$ python -q
>>> import numpy as np
>>> from numpy import linalg as LA
>>> np.set_printoptions(precision=2, suppress=True, linewidth=100, sign=" ")
>>> rd = lambda a: np.round(a, 2) + 0
>>> u = np.array([2, 3, 2, 4])
>>> r1 = np.array([-6, 3, -6, 9])
>>> X = u[:, None] + r1[None, :]
>>> X
array([[-4,  5, -4, 11],
       [-3,  6, -3, 12],
       [-4,  5, -4, 11],
       [-2,  7, -2, 13]])
>>> Y = X / LA.norm(X, axis=1, keepdims=True)
>>> cov = Y @ Y.T
>>> print(np.argwhere(np.triu(np.abs(cov) > 0.95, 1)))
[[ 0  1]
 [ 0  2]
 [ 0  3]
 [ 1  2]
 [ 1  3]
 [ 2  3]]
>>> print((cov - 2 * np.eye(4)).round(6).argmax(axis=1))
[ 2  3  0  1]
>>> rd(np.degrees(np.arccos(np.clip(cov[3, 1], -1, 1))))
np.float64(6.91)
>>> print(rd(cov))
[[ 1.    0.99  1.    0.97]
 [ 0.99  1.    0.99  0.99]
 [ 1.    0.99  1.    0.97]
 [ 0.97  0.99  0.97  1.  ]]
>>> vals, evecs = LA.eigh(cov)
>>> vec = np.array([-1, 3, -2, -1])
>>> rd(evecs * np.abs(vals) @ evecs.T)
array([[ 1.  ,  0.99,  1.  ,  0.97],
       [ 0.99,  1.  ,  0.99,  0.99],
       [ 1.  ,  0.99,  1.  ,  0.97],
       [ 0.97,  0.99,  0.97,  1.  ]])
>>> rd(vec @ cov @ vec / (vec @ vec)), rd(vals[0]), rd(vals[-1])
(np.float64(0.07), np.float64(0.0), np.float64(3.95))
>>> (np.sign(evecs[:, -1].round(6)) == np.sign(evecs[0, -1].round(6))).astype(int)
array([ 1,  1,  1,  1])
>>> rd(LA.eigvalsh(cov[1:, 1:]))
array([ 0.  ,  0.03,  2.97])
>>> print(rd(X @ LA.pinv(X) @ X))
[[-4.  5. -4. 11.]
 [-3.  6. -3. 12.]
 [-4.  5. -4. 11.]
 [-2.  7. -2. 13.]]
>>> try:
...     LA.inv(X)
... except LA.LinAlgError as e:
...     print(repr(e))
... 
LinAlgError('Singular matrix')
>>> print(LA.lstsq(X[:-1].T, X[-1])[2])
2
>>> np.allclose(X[:-1].T @ LA.lstsq(X[:-1].T, X[-1])[0], X[-1])
True
>>> cov = X.T @ X
>>> rd(LA.svd(X, compute_uv=False) ** 2)
array([ 770.75,    9.25,    0.  ,    0.  ])
>>> print(cov)
[[  45  -72   45 -150]
 [ -72  135  -72  273]
 [  45  -72   45 -150]
 [-150  273 -150  555]]
>>> (X @ X.T).shape
(4, 4)
>>> np.diag(cov)
array([  45,  135,   45,  555])
>>> F = np.load("mat.npy")
>>> F
array([[ 1,  2,  2,  1],
       [ 0,  1,  2,  1],
       [ 0,  0,  1,  2],
       [ 0,  0,  0,  1]])
>>> u = np.array([-5, 3])
>>> np.correlate(F[2], F[0], "full")
array([ 0,  0,  1,  4,  6,  5,  2])
>>> m1 = np.loadtxt("case10.csv", delimiter=",")
>>> m1
array([[  2.,   8.,   1.,   4.,  -5.,   4.],
       [ -1.,   6.,   9.,  -6.,  -3.,  -1.],
       [  5., -10., -26.,  22.,   4.,   7.]])
>>> rank = LA.matrix_rank(X)
>>> rank
np.int64(2)
>>> N = LA.svd(X)[2][rank:].T
>>> [int(LA.matrix_rank(X[:, :j + 1])) for j in range(4)]
[1, 2, 2, 2]
>>> rd(X @ N)
array([[ 0.,  0.],
       [ 0.,  0.],
       [ 0.,  0.],
       [ 0.,  0.]])
>>> u = np.array([0, -1, 1])
>>> np.array([np.convolve(row, u, "same") for row in m1])
array([[ -2.,  -6.,   7.,  -3.,   9.,  -9.],
       [  1.,  -7.,  -3.,  15.,  -3.,  -2.],
       [ -5.,  15.,  16., -48.,  18.,  -3.]])
>>> np.cross(m1[1, :3], m1[2, :3])
array([-66.,  19., -20.])
>>> np.correlate(m1[1], m1[2], "full")
array([  -7.,   38.,   65.,  152.,    7., -450.,   26.,  161.,   26.,   -5.,   -5.])
>>> Y = np.array([[1, -1, -3],
...     [2, -1, 2],
...     [0, -2, -2],
...     [-2, 2, -1],
...     [3, 0, -1],
...     [0, -2, 0]])
>>> np.einsum("ik,kj->ij", m1, Y)
array([[ -5., -12.,   9.],
       [ 14., -33.,   6.],
       [-47.,  87.,  -9.]])
>>> Y.T @ m1.T
array([[ -5.,  14., -47.],
       [-12., -33.,  87.],
       [  9.,   6.,  -9.]])
>>> print(np.einsum("ij,ij->i", m1, m1))
[  126.   164.  1350.]
>>> LA.matrix_rank(np.vstack([m1, Y.T]))
np.int64(5)
>>> rank = LA.matrix_rank(m1)
>>> rank
np.int64(2)
>>> N = LA.svd(m1)[2][rank:].T
>>> print([int(LA.matrix_rank(m1[:i])) for i in range(1, len(m1) + 1)])
[1, 2, 2]
>>> print(LA.matrix_rank(m1.T @ m1), LA.matrix_rank(m1 @ m1.T))
2 2
>>> rd(m1 @ N)
array([[ 0.,  0.,  0.,  0.],
       [ 0.,  0.,  0.,  0.],
       [ 0.,  0.,  0.,  0.]])
